$ python3 -q
>>> import numpy as np
>>> np.set_printoptions(precision=3, suppress=True, linewidth=100)
>>> E = np.loadtxt("data.csv", delimiter=",")
>>> print(E)
[[-0.8 -1.5 -0.4]
 [-0.5 -1.6 -0.6]
 [-1.2 -1.5 -1.3]
 [-1.9 -0.1  0.1]
 [-0.9 -0.2  0. ]]
>>> proj = E @ np.linalg.solve(E.T @ E, E.T)
>>> np.diag(proj)
array([0.55 , 0.481, 0.987, 0.819, 0.163])
>>> np.allclose(proj @ proj, proj)
True
>>> round(np.trace(proj), 3)
np.float64(3.0)
>>> np.round((np.eye(5) - proj) @ E, 3) + 0
array([[0., 0., 0.],
       [0., 0., 0.],
       [0., 0., 0.],
       [0., 0., 0.],
       [0., 0., 0.]])
>>> gram = E.T @ E
>>> (E @ E.T).shape
(5, 5)
>>> print(gram)
[[6.75 4.17 1.99]
 [4.17 7.11 3.5 ]
 [1.99 3.5  2.22]]
>>> blk = np.stack([E, -1 * E, E[::-1]])
>>> print(blk.shape)
(3, 5, 3)
>>> print(np.linalg.norm(blk, axis=(1, 2)))
[4.01 4.01 4.01]
>>> M = np.array([[5, -3, 0, 5, 0],
...     [4, -2, 8, -1, -4],
...     [-2, 0, 0, 2, 0],
...     [-1, -3, 8, -4, -4],
...     [-5, 0, -4, -3, 2],
...     [-5, -3, 2, 2, -1]])
>>> # null space of dimension 1
>>> np.round(np.linalg.norm(M, 2) / np.linalg.norm(M), 3)
np.float64(0.76)
>>> print(np.argsort(-np.linalg.norm(M, axis=0).round(6), kind="stable")[:3])
[2 0 3]
>>> np.linalg.matrix_rank(M, rtol=0.1)
np.int64(4)
>>> [round(float(x), 3) for x in np.linalg.svd(M, compute_uv=False)[:3]]
[14.64, 10.256, 6.646]
>>> np.linalg.cond(M) > 100
np.True_
>>> blk = np.stack([M, 5 * M, M[::-1]])
>>> np.linalg.matrix_rank(blk)
array([4, 4, 4])
>>> (blk @ M.T).shape
(3, 6, 6)
>>> blk.shape
(3, 6, 5)
>>> np.einsum("bij,cij->bc", blk, blk)
array([[ 371, 1855, -138],
       [1855, 9275, -690],
       [-138, -690,  371]])
>>> vec = np.array([1, 0, 0])
>>> y = E @ vec
>>> print(np.round(np.linalg.pinv(E) @ E, 3) + 0)
[[1. 0. 0.]
 [0. 1. 0.]
 [0. 0. 1.]]
>>> y
array([-0.8, -0.5, -1.2, -1.9, -0.9])
>>> np.round(np.linalg.lstsq(E, y)[0], 3) + 0
array([1., 0., 0.])
>>> rng = np.random.default_rng(85)
>>> y = y + 0.05 * rng.normal(size=5)
>>> y
array([-0.735, -0.556, -1.246, -1.946, -0.905])
>>> beta, *_ = np.linalg.lstsq(E, y)
>>> np.round(E.T @ (y - E @ beta), 3) + 0
array([0., 0., 0.])
>>> [round(float(np.linalg.norm(np.linalg.solve(E.T @ E + lam * np.eye(3), E.T @ y))), 2) for lam in (0, 1, 10, 100)]
[1.02, 0.84, 0.4, 0.07]
>>> print(beta.round())
[ 1. -0.  0.]
>>> left, sigma, vt = np.linalg.svd(M)
>>> sigma.round(3) + 0
array([14.64 , 10.256,  6.646,  2.704,  0.   ])
>>> B = left[:, :4] @ np.diag(sigma[:4]) @ vt[:4]
>>> np.linalg.matrix_rank(B)
np.int64(4)
>>> print(np.round(np.linalg.norm(M - B, 2), 3), np.round(sigma[4], 3))
0.0 0.0
>>> round(float(np.linalg.norm(M - B) / np.linalg.norm(M)), 3)
0.0
>>> data = np.load("a.npy")
>>> data
array([[ 0.292,  3.109, -2.257,  0.56 ,  0.414,  5.974,  3.607],
       [ 2.575,  0.155,  0.086, -2.335, -1.433,  1.232, -0.216],
       [ 0.861,  2.616, -2.882, -1.126, -0.126,  3.748, -1.611],
       [ 2.314, -1.81 , -0.629, -4.752, -2.448, -2.2  , -4.943],
       [ 7.108,  1.453,  4.244, -1.41 , -1.602,  1.988,  1.054],
       [-2.604, -3.581, -4.891, -5.868, -2.405, -3.273, -5.907],
       [ 1.179,  0.87 , -2.527, -2.835, -1.046,  1.119, -4.035],
       [ 6.018,  7.853,  2.101,  3.937,  1.604, 10.541,  6.435],
       [-1.577, -2.632, -3.981, -5.036, -2.121, -2.157, -4.76 ],
       [ 4.646, -0.163,  2.679, -2.13 , -1.85 ,  1.02 ,  1.657],
       [ 2.827, -0.641,  0.054, -3.414, -1.92 , -0.334, -2.454],
       [ 6.635,  1.275,  2.669, -2.691, -1.796,  0.513, -3.518],
       [-2.392, -1.376, -3.415, -2.399, -1.127,  1.474,  2.282],
       [-1.113, -0.526, -3.961, -3.373, -1.219,  0.408, -3.224],
       [ 3.57 ,  5.517, -1.1  ,  0.847,  0.718,  6.565, -0.364],
       [ 0.84 , -2.46 , -2.278, -5.578, -2.556, -3.134, -6.835],
       [ 6.676,  0.084,  4.316, -2.276, -2.131,  0.593,  0.859],
       [-0.587, -0.329, -1.623, -1.365, -0.906,  2.729,  4.104],
       [ 0.781,  1.186, -2.931, -2.526, -0.823,  1.651, -3.654],
       [-0.345, -3.281, -0.942, -3.878, -2.349, -1.227,  1.4  ],
       [ 6.577,  9.962,  1.28 ,  4.665,  2.335, 12.001,  4.402],
       [-1.119,  1.39 , -2.996, -0.488, -0.098,  4.414,  3.368],
       [ 0.094,  6.693, -4.461,  2.137,  1.905,  9.041,  1.258],
       [ 3.929,  2.629,  0.911, -0.389, -0.51 ,  4.101,  1.696],
       [-1.459, -1.432, -3.01 , -2.983, -1.398,  0.619,  0.331]])
>>> # null space of dimension 3
>>> Ac = data - data.mean(axis=0)
>>> evecs = np.linalg.svd(Ac)[2][:4]
>>> B = Ac - Ac @ evecs.T @ evecs
>>> np.round(B.std(axis=0), 3) + 0
array([0., 0., 0., 0., 0., 0., 0.])
>>> np.diag(evecs.T @ evecs)
array([0.596, 0.434, 0.504, 0.948, 0.135, 0.475, 0.909])
